>>> import numpy as np
>>> np.set_printoptions(precision=2, suppress=True, linewidth=140)
>>> def rd(a):
...     return np.round(a, 2) + 0
... 
>>> mat = np.load("layer12.npy")
>>> mat
array([[-1,  1, -2,  2],
       [ 0,  1, -2,  3],
       [ 0,  0,  1, -3],
       [ 0,  0,  0, -1]])
>>> ev, vecs = np.linalg.eig(mat)
>>> rd(np.sort(np.linalg.eigvals(mat @ mat)))
array([1., 1., 1., 1.])
>>> np.prod(ev)
np.float64(1.0)
>>> rd(np.sort(np.linalg.eigvals(mat.T)))
array([-1., -1.,  1.,  1.])
>>> mat @ vecs[:, 0] - ev[0] * vecs[:, 0]
array([0., 0., 0., 0.])
>>> ev
array([-1.,  1.,  1., -1.])
>>> B = np.array([[4, 2], [-5, -4]])
>>> Z = np.kron(B, mat)
>>> rd(np.linalg.norm(Z, 2)), rd(np.linalg.norm(B, 2) * np.linalg.norm(mat, 2))
(np.float64(44.22), np.float64(44.22))
>>> np.linalg.matrix_rank(Z)
np.int64(8)
>>> Z
array([[ -4,   4,  -8,   8,  -2,   2,  -4,   4],
       [  0,   4,  -8,  12,   0,   2,  -4,   6],
       [  0,   0,   4, -12,   0,   0,   2,  -6],
       [  0,   0,   0,  -4,   0,   0,   0,  -2],
       [  5,  -5,  10, -10,   4,  -4,   8,  -8],
       [  0,  -5,  10, -15,   0,  -4,   8, -12],
       [  0,   0,  -5,  15,   0,   0,  -4,  12],
       [  0,   0,   0,   5,   0,   0,   0,   4]])
>>> x0 = np.array([-5, 5, 6, -3])
>>> mat @ np.eye(4)[2]
array([-2., -2.,  1.,  0.])
>>> (mat * x0).sum(axis=1)
array([ -8, -16,  15,   3])
>>> mat @ (2 * x0)
array([-16, -32,  30,   6])
>>> mat @ x0
array([ -8, -16,  15,   3])
>>> np.sign((mat @ x0).round(6))
array([-1, -1,  1,  1])
>>> (mat @ x0).argmax()
np.int64(2)
>>> np.linalg.norm(mat @ x0) <= np.linalg.norm(mat, 2) * np.linalg.norm(x0) + 1e-9
np.True_
>>> rd(np.linalg.norm(mat[3], 1)), rd(np.linalg.norm(mat[3], np.inf))
(np.float64(1.0), np.float64(1.0))
>>> rd(np.linalg.norm(mat, 2))
np.float64(5.69)
>>> rd(np.linalg.norm(mat) ** 2 / np.linalg.norm(mat, 2) ** 2)
np.float64(1.08)
>>> rd(np.linalg.norm(mat[3] - mat[0]))
np.float64(3.87)
>>> rd(np.linalg.norm(mat, 1)), rd(np.linalg.norm(mat, np.inf))
(np.float64(9.0), np.float64(6.0))
>>> rd(np.linalg.norm(mat, axis=1))
array([3.16, 3.74, 3.16, 1.  ])
>>> np.linalg.norm(mat, axis=1).argmax()
np.int64(1)
>>> cov = mat.T @ mat
>>> np.allclose(cov, cov.T)
True
>>> np.linalg.matrix_rank(cov)
np.int64(4)
>>> np.diag(cov)
array([ 1,  2,  9, 23])
>>> np.trace(cov), (mat ** 2).sum()
(np.int64(35), np.int64(35))
>>> feats = np.loadtxt("data.csv", delimiter=",")
>>> feats
array([[ 1.  , -0.15, -0.1 , -1.7 ,  1.1 ],
       [ 0.  ,  1.05,  0.5 , -0.6 , -0.8 ],
       [ 1.5 , -0.95, -0.5 ,  1.2 ,  0.2 ],
       [ 0.  , -1.74, -0.6 ,  0.1 , -1.  ],
       [-0.3 , -0.73, -0.3 , -0.8 ,  0.1 ],
       [ 0.1 ,  0.71,  0.5 , -0.7 , -1.2 ],
       [ 0.4 , -2.56, -1.3 , -0.5 , -0.7 ],
       [ 0.4 , -0.63, -0.4 ,  0.  , -0.8 ],
       [-0.6 , -0.2 ,  0.  ,  0.4 , -0.2 ],
       [-0.5 , -3.51, -1.7 ,  1.3 , -0.1 ],
       [-0.7 , -2.25, -1.2 , -1.5 ,  0.5 ],
       [-0.6 ,  1.95,  1.3 , -0.2 ,  0.4 ],
       [-0.3 , -1.4 , -0.8 ,  0.5 ,  0.1 ],
       [-0.9 , -0.66, -0.5 ,  0.  ,  0.5 ],
       [-1.7 ,  1.7 ,  0.6 , -0.1 ,  2.3 ],
       [-1.3 ,  1.25,  1.  , -2.2 ,  0.6 ],
       [-0.3 , -1.84, -0.9 , -0.4 , -0.4 ],
       [ 0.9 ,  1.  ,  0.4 , -1.2 , -1.5 ],
       [-0.3 ,  0.88,  0.4 , -0.7 , -1.  ],
       [-0.3 , -0.51,  0.  ,  0.  , -0.5 ],
       [-1.2 , -3.74, -1.6 , -0.7 ,  0.3 ],
       [ 0.5 , -2.1 , -1.  , -0.9 , -0.8 ],
       [ 0.4 ,  0.59,  0.2 , -2.  ,  0.9 ],
       [ 1.1 , -3.76, -1.7 , -1.  ,  0.3 ],
       [-0.7 ,  0.49,  0.2 ,  0.4 , -1.4 ],
       [-1.4 ,  3.4 ,  1.8 ,  0.  ,  0.1 ]])
>>> Z = feats[[13, 23]].astype(float)
>>> for _ in range(6):
...     idx = np.linalg.norm(feats[:, None] - Z, axis=-1).argmin(axis=1)
...     Z = np.array([feats[idx == j].mean(axis=0) for j in range(2)])
... 
>>> idx
array([0, 0, 1, 1, 0, 0, 1, 0, 0, 1, 1, 0, 1, 0, 0, 0, 1, 0, 0, 0, 1, 1, 0, 1, 0, 0])
>>> np.bincount(idx)
array([16, 10])
>>> np.abs(Z[1] - Z[0]).argmax()
np.int64(1)
>>> f, g = feats[24], feats[25]
>>> rd(f @ g)
np.float64(2.87)
>>> pr = (f @ g) / (f @ f) * f
>>> rd(np.linalg.norm(f + g) ** 2 + np.linalg.norm(f - g) ** 2)
np.float64(39.32)
>>> rd(g - pr)
array([-0.71,  2.91,  1.6 , -0.4 ,  1.49])
>>> x0 = np.array([5, 5, 0, 5, 3])
>>> y = feats @ x0
>>> rd(np.linalg.lstsq(feats, y)[0])
array([5., 5., 0., 5., 3.])
>>> rng = np.random.default_rng(9220)
>>> y = y + 0.1 * rng.normal(size=26)
>>> rd(y)
array([ -0.9 ,  -0.19,   9.36, -11.23,  -8.8 ,  -3.07, -15.37,  -3.59,  -2.48, -13.92, -20.77,   6.95,  -5.75,  -6.12,   6.54,  -9.38,
       -13.77,  -1.17,  -3.6 ,  -5.67, -27.39, -14.91,  -2.38, -17.54,  -3.29,  10.42])
>>> c, *_ = np.linalg.lstsq(feats, y)
>>> rd(feats.T @ (y - feats @ c))
array([0., 0., 0., 0., 0.])
>>> c.round()
array([ 5.,  5., -0.,  5.,  3.])
>>> B = feats / np.linalg.norm(feats, axis=1, keepdims=True)
>>> cov = B @ B.T
>>> np.argwhere(np.triu(np.abs(cov) > 0.95, 1))
array([[ 1, 18],
       [ 4, 10],
       [ 5, 18],
       [ 6, 11],
       [ 6, 16],
       [ 6, 21],
       [ 7, 14],
       [ 9, 12],
       [11, 25],
       [16, 20],
       [23, 25]])
>>> t3 = np.stack([feats, -1 * feats, feats[::-1]])
>>> t3.shape
(3, 26, 5)
>>> t3.sum(axis=0)
array([[-1.4 ,  3.4 ,  1.8 ,  0.  ,  0.1 ],
       [-0.7 ,  0.49,  0.2 ,  0.4 , -1.4 ],
       [ 1.1 , -3.76, -1.7 , -1.  ,  0.3 ],
       [ 0.4 ,  0.59,  0.2 , -2.  ,  0.9 ],
       [ 0.5 , -2.1 , -1.  , -0.9 , -0.8 ],
       [-1.2 , -3.74, -1.6 , -0.7 ,  0.3 ],
       [-0.3 , -0.51,  0.  ,  0.  , -0.5 ],
       [-0.3 ,  0.88,  0.4 , -0.7 , -1.  ],
       [ 0.9 ,  1.  ,  0.4 , -1.2 , -1.5 ],
       [-0.3 , -1.84, -0.9 , -0.4 , -0.4 ],
       [-1.3 ,  1.25,  1.  , -2.2 ,  0.6 ],
       [-1.7 ,  1.7 ,  0.6 , -0.1 ,  2.3 ],
       [-0.9 , -0.66, -0.5 ,  0.  ,  0.5 ],
       [-0.3 , -1.4 , -0.8 ,  0.5 ,  0.1 ],
       [-0.6 ,  1.95,  1.3 , -0.2 ,  0.4 ],
       [-0.7 , -2.25, -1.2 , -1.5 ,  0.5 ],
       [-0.5 , -3.51, -1.7 ,  1.3 , -0.1 ],
       [-0.6 , -0.2 ,  0.  ,  0.4 , -0.2 ],
       [ 0.4 , -0.63, -0.4 ,  0.  , -0.8 ],
       [ 0.4 , -2.56, -1.3 , -0.5 , -0.7 ],
       [ 0.1 ,  0.71,  0.5 , -0.7 , -1.2 ],
       [-0.3 , -0.73, -0.3 , -0.8 ,  0.1 ],
       [ 0.  , -1.74, -0.6 ,  0.1 , -1.  ],
       [ 1.5 , -0.95, -0.5 ,  1.2 ,  0.2 ],
       [ 0.  ,  1.05,  0.5 , -0.6 , -0.8 ],
       [ 1.  , -0.15, -0.1 , -1.7 ,  1.1 ]])
>>> np.linalg.matrix_rank(t3.reshape(3, -1))
np.int64(2)
>>> (t3 @ feats.T).shape
(3, 26, 26)
>>> f = np.array([1, 5, 3]) + 0.5
>>> K = np.outer(f, f) / (f @ f)
>>> rd(K)
array([[0.05, 0.18, 0.12],
       [0.18, 0.68, 0.43],
       [0.12, 0.43, 0.27]])
>>> def softmax(z):
...     e = np.exp(z - z.max(axis=-1, keepdims=True))
...     return e / e.sum(axis=-1, keepdims=True)
... 
>>> rd(softmax(K).sum(axis=1))
array([1., 1., 1.])
>>> rd(softmax(10 * K[1]))
array([0.01, 0.91, 0.08])
>>> att = K @ K.T / np.sqrt(3)
>>> rd(softmax(att + np.triu(np.full(att.shape, -np.inf), 1)))
array([[1.  , 0.  , 0.  ],
       [0.43, 0.57, 0.  ],
       [0.3 , 0.36, 0.33]])
>>> softmax(att).round(6).argmax(axis=1)
array([1, 1, 1])
>>> A = np.array([[1.0, 0.7, 0.49, 0.34],
...     [0.7, 1.0, 0.7, 0.49],
...     [0.49, 0.7, 1.0, 0.7],
...     [0.34, 0.49, 0.7, 1.0]])
>>> L = np.linalg.cholesky(A)
>>> rd(L)
array([[1.  , 0.  , 0.  , 0.  ],
       [0.7 , 0.71, 0.  , 0.  ],
       [0.49, 0.5 , 0.71, 0.  ],
       [0.34, 0.35, 0.5 , 0.71]])
>>> np.linalg.eigvalsh(A).min() > 0
np.True_
>>> rd(np.diag(L) ** 2)
array([1.  , 0.51, 0.51, 0.51])
>>> A / np.sqrt(np.outer(np.diag(A), np.diag(A)))
array([[1.  , 0.7 , 0.49, 0.34],
       [0.7 , 1.  , 0.7 , 0.49],
       [0.49, 0.7 , 1.  , 0.7 ],
       [0.34, 0.49, 0.7 , 1.  ]])
>>> rd(np.prod(np.diag(L)) ** 2), rd(np.linalg.det(A))
(np.float64(0.13), np.float64(0.13))
>>> rd(L @ L.T)
array([[1.  , 0.7 , 0.49, 0.34],
       [0.7 , 1.  , 0.7 , 0.49],
       [0.49, 0.7 , 1.  , 0.7 ],
       [0.34, 0.49, 0.7 , 1.  ]])
>>> x0 = np.array([9, 9, -1, 9])
>>> y = A @ x0
>>> rd(y)
array([17.87, 19.01, 16.01, 15.77])
>>> rd(np.linalg.solve(A, y + A[:, 3]))
array([ 9.,  9., -1., 10.])
